In [1]: import numpy as np

In [2]: import numpy.linalg as la

In [3]: np.set_printoptions(precision=3, suppress=True, linewidth=100)

In [4]: M = np.load("block6.npy")

In [5]: print(M)
[[-2  0  0  0  0  0  0  0]
 [ 1 -1  0  0  0  0  0  0]
 [-2  2  2  0  0  0  0  0]
 [-2 -3 -2  2  0  0  0  0]
 [ 0 -1  0  1  3  0  0  0]
 [-2 -3 -1 -1  0  0  0  0]
 [ 0  0  3  3  3 -2 -1  0]
 [-3  2  3  3  1  3  1  2]]

In [6]: # triangular, det is the product of the diagonal

In [7]: A2 = M[0, 0] * M[1:] - np.outer(M[1:, 0], M[0])

In [8]: A2
Out[8]: 
array([[ 0,  2,  0,  0,  0,  0,  0,  0],
       [ 0, -4, -4,  0,  0,  0,  0,  0],
       [ 0,  6,  4, -4,  0,  0,  0,  0],
       [ 0,  2,  0, -2, -6,  0,  0,  0],
       [ 0,  6,  2,  2,  0,  0,  0,  0],
       [ 0,  0, -6, -6, -6,  4,  2,  0],
       [ 0, -4, -6, -6, -2, -6, -2, -4]])

In [9]: np.flatnonzero(~A2.round(6).any(axis=1))
Out[9]: array([], dtype=int64)

In [10]: M[:, 0] / M[0, 0]
Out[10]: array([ 1. , -0.5,  1. ,  1. , -0. ,  1. , -0. ,  1.5])

In [11]: A = np.load("run13.npy")

In [12]: A
Out[12]: 
array([[ 3,  0,  0,  0, -2,  0,  3,  0, -1,  0, -1,  3],
       [ 0, -1,  0,  0,  0, -3,  0,  0,  0, -3,  0,  0],
       [ 0,  0, -1, -1,  0,  0,  0,  0,  0,  0,  0,  0],
       [ 0,  0, -3,  1,  0,  0,  0,  1,  0,  0,  0,  0],
       [-3,  0,  0,  0, -1,  0, -1,  0,  3,  0,  0,  3],
       [ 0,  0,  0,  0,  0,  2,  0,  0,  0, -3,  0,  0],
       [ 0,  0,  0,  0,  1,  0,  1,  0,  2,  0,  2, -3],
       [ 0,  0,  1, -1,  0,  0,  0, -2,  0,  0,  0,  0],
       [ 1,  0,  0,  0,  1,  0, -1,  0,  3,  0,  3, -3],
       [ 0, -2,  0,  0,  0,  2,  0,  0,  0, -1,  0,  0],
       [-3,  0,  0,  0, -3,  0,  0,  0,  3,  0, -3,  2],
       [ 2,  0,  0,  0,  3,  0,  3,  0, -1,  0, -3, -1]])

In [13]: # 3 groups of indices that never mix

In [14]: rng = np.random.default_rng(11)

In [15]: lab = rng.permutation(12)

In [16]: A2 = A[:, lab] * rng.choice([-1, 1], 12)

In [17]: A2
Out[17]: 
array([[ 0, -1,  1,  0,  3,  0, -2,  0, -3,  0,  0, -3],
       [ 0,  0,  0,  1,  0,  3,  0, -3,  0,  0,  0,  0],
       [-1,  0,  0,  0,  0,  0,  0,  0,  0, -1,  0,  0],
       [-3,  0,  0,  0,  0,  0,  0,  0,  0,  1, -1,  0],
       [ 0,  0, -3,  0, -1,  0, -1,  0, -3,  0,  0,  3],
       [ 0,  0,  0,  0,  0,  3,  0,  2,  0,  0,  0,  0],
       [ 0,  2, -2,  0,  1,  0,  1,  0,  3,  0,  0,  0],
       [ 1,  0,  0,  0,  0,  0,  0,  0,  0, -1,  2,  0],
       [ 0,  3, -3,  0, -1,  0,  1,  0,  3,  0,  0, -1],
       [ 0,  0,  0,  2,  0,  1,  0,  2,  0,  0,  0,  0],
       [ 0, -3, -3,  0,  0,  0, -3,  0, -2,  0,  0,  3],
       [ 0, -3,  1,  0,  3,  0,  3,  0,  1,  0,  0, -2]])

In [18]: Uu, _, vt = la.svd(A.T @ A2)

In [19]: lab
Out[19]: array([ 2, 10,  8,  1,  6,  9,  4,  5, 11,  3,  7,  0])

In [20]: basis = np.array([[-4, -1, -4, -1, 2, 2, 5, -2, -3, -4],
    ...:     [1, -1, 4, 1, -1, -1, 0, -4, 3, -5],
    ...:     [-1, -2, 3, 5, -3, 3, -5, 4, -5, -1],
    ...:     [2, 2, 5, 4, -2, -2, 3, -5, 2, -2]])

In [21]: J = rng.normal(size=(28, 4)) @ basis + np.array([0, 1, 1, 2, -2, -2, 1, 2, 2, -1])

In [22]: J
Out[22]: 
array([[ -1.976,   2.055,  -0.138,   2.952,  -1.061,  -1.978,   7.944,  -2.879,   1.054,  -4.504],
       [  0.231,   1.254,  -3.744,   0.649,  -2.07 ,   0.3  ,  -7.338,  14.731,  -3.248,  10.999],
       [  4.949,   2.283,  -1.944,  -4.005,  -1.237,  -4.043,  -9.843,  13.193,   5.27 ,  13.606],
       [  4.643,   0.195,   8.642,   7.083,  -7.247,  -1.864, -11.648,   9.593,   1.635,   4.356],
       [  2.042,  -0.676,   6.166,   5.515,  -5.424,  -1.12 ,  -7.204,   6.316,   1.2  ,  -0.068],
       [ -2.556,  -1.801,  -1.696,  -1.791,   0.294,  -0.947,   2.318,  -0.021,   2.902,  -6.559],
       [ -4.811,  -4.362,  -2.527,   2.256,  -2.28 ,   4.313,  -6.61 ,  11.133,  -6.364,  -2.158],
       [  3.795,   6.221,  -4.276,  -6.341,   2.464,  -7.94 ,   6.741,  -0.892,  10.393,   7.318],
       [ -2.592,   0.084,   4.2  ,  10.949,  -6.006,   2.307,  -0.823,   5.333,  -7.084,  -2.447],
       [ -5.727,  -4.604,  -3.696,   1.225,  -1.35 ,   4.384,  -4.637,   9.621,  -6.119,  -3.81 ],
       [  0.609,   4.013,  -2.613,  -5.462,   3.234,  -7.372,  13.949, -10.445,  11.499,  -5.396],
       [  2.186,   1.311,   3.719,   0.764,  -1.929,  -4.563,   1.888,  -2.29 ,   7.255,  -3.43 ],
       [ -3.056,   0.126,  -2.605,   3.354,  -2.024,   1.568,  -0.594,   7.739,  -4.86 ,   1.621],
       [ -2.368,   0.067,   3.227,   8.837,  -4.962,   1.555,  -0.153,   4.421,  -5.264,  -2.657],
       [  3.667,   1.609,  16.975,  16.273, -10.35 ,  -2.791,  -0.815,  -4.089,   1.714,  -8.29 ],
       [  6.525,   0.573,  11.753,   6.407,  -7.238,  -4.447,  -9.475,   3.944,   6.857,   0.601],
       [  7.679,   4.407,   9.105,   0.223,  -2.619, -10.19 ,   3.976,  -8.897,  16.234,  -3.131],
       [ -9.123,  -0.716, -18.06 ,  -7.651,   5.729,   3.914,   5.094,  11.131,  -7.81 ,   4.712],
       [ -5.042,  -8.362,   3.261,   6.276,  -5.541,   6.601, -13.232,  12.439,  -7.863,  -8.015],
       [  2.266,  -1.445,  12.958,  12.86 ,  -9.434,   0.042,  -8.508,   4.547,  -1.219,  -4.64 ],
       [  2.891,   1.075,   4.105,   2.145,  -3.332,  -3.432,  -3.259,   3.256,   4.805,   0.923],
       [  2.831,   0.545,   5.946,   4.289,  -4.594,  -2.747,  -4.491,   3.616,   3.64 ,  -0.12 ],
       [  2.501,   5.892,   1.321,   3.332,  -2.113,  -5.03 ,   5.942,  -0.394,   3.654,   4.385],
       [ -0.951,   1.022,   2.658,   9.544,  -6.005,   2.001,  -5.034,  10.826,  -7.359,   4.566],
       [-10.804,  -3.143, -15.805,  -8.143,   6.433,   3.665,   9.504,   2.926,  -4.725,  -6.388],
       [ -3.199,  -2.546,   0.284,  -3.447,   1.835,  -3.09 ,   9.783, -10.974,   8.548, -17.028],
       [ -3.644,   1.076,  -7.267,  -2.179,   1.534,  -0.089,   4.284,   4.796,  -1.626,   1.737],
       [  2.143,   1.507,   9.272,   6.689,  -4.615,  -4.483,   4.606,  -7.269,   6.436,  -9.102]])

In [23]: # looks like rank 5

In [24]: G = np.cov(J, rowvar=False)

In [25]: J.std(axis=0)
Out[25]: array([4.445, 3.055, 7.643, 6.063, 4.082, 4.006, 7.077, 7.144, 6.476, 6.334])

In [26]: np.argwhere(np.triu(np.abs(np.corrcoef(J.T)) > 0.8, 1))
Out[26]: 
array([[1, 5],
       [2, 3],
       [2, 4],
       [3, 4],
       [5, 8]])

In [27]: np.median(J, axis=0)
Out[27]: array([ 0.42 ,  0.559,  1.989,  2.604, -2.196, -1.492, -0.704,  4.183,  1.417, -2.302])

In [28]: print(np.round(np.corrcoef(J[:, 2], J[:, 5])[0, 1], 3))
-0.37

In [29]: lab = J[:, 1] > np.median(J[:, 1])

In [30]: f = J[lab].mean(axis=0) - J[~lab].mean(axis=0)

In [31]: round(float((((J - J.mean(axis=0)) @ f > 0) == lab).mean()), 3)
Out[31]: 0.786

In [32]: f
Out[32]: array([ 4.864,  4.352,  2.759, -0.759, -0.055, -5.188,  3.198, -4.588,  6.88 ,  3.82 ])

In [33]: np.argsort(-np.abs(f).round(6), kind="stable")
Out[33]: array([8, 5, 0, 7, 1, 9, 6, 2, 3, 4])

In [34]: lab.astype(int)
Out[34]: array([1, 1, 1, 0, 0, 0, 0, 1, 0, 0, 1, 1, 0, 0, 1, 1, 1, 0, 0, 0, 1, 0, 1, 1, 0, 0, 1, 1])
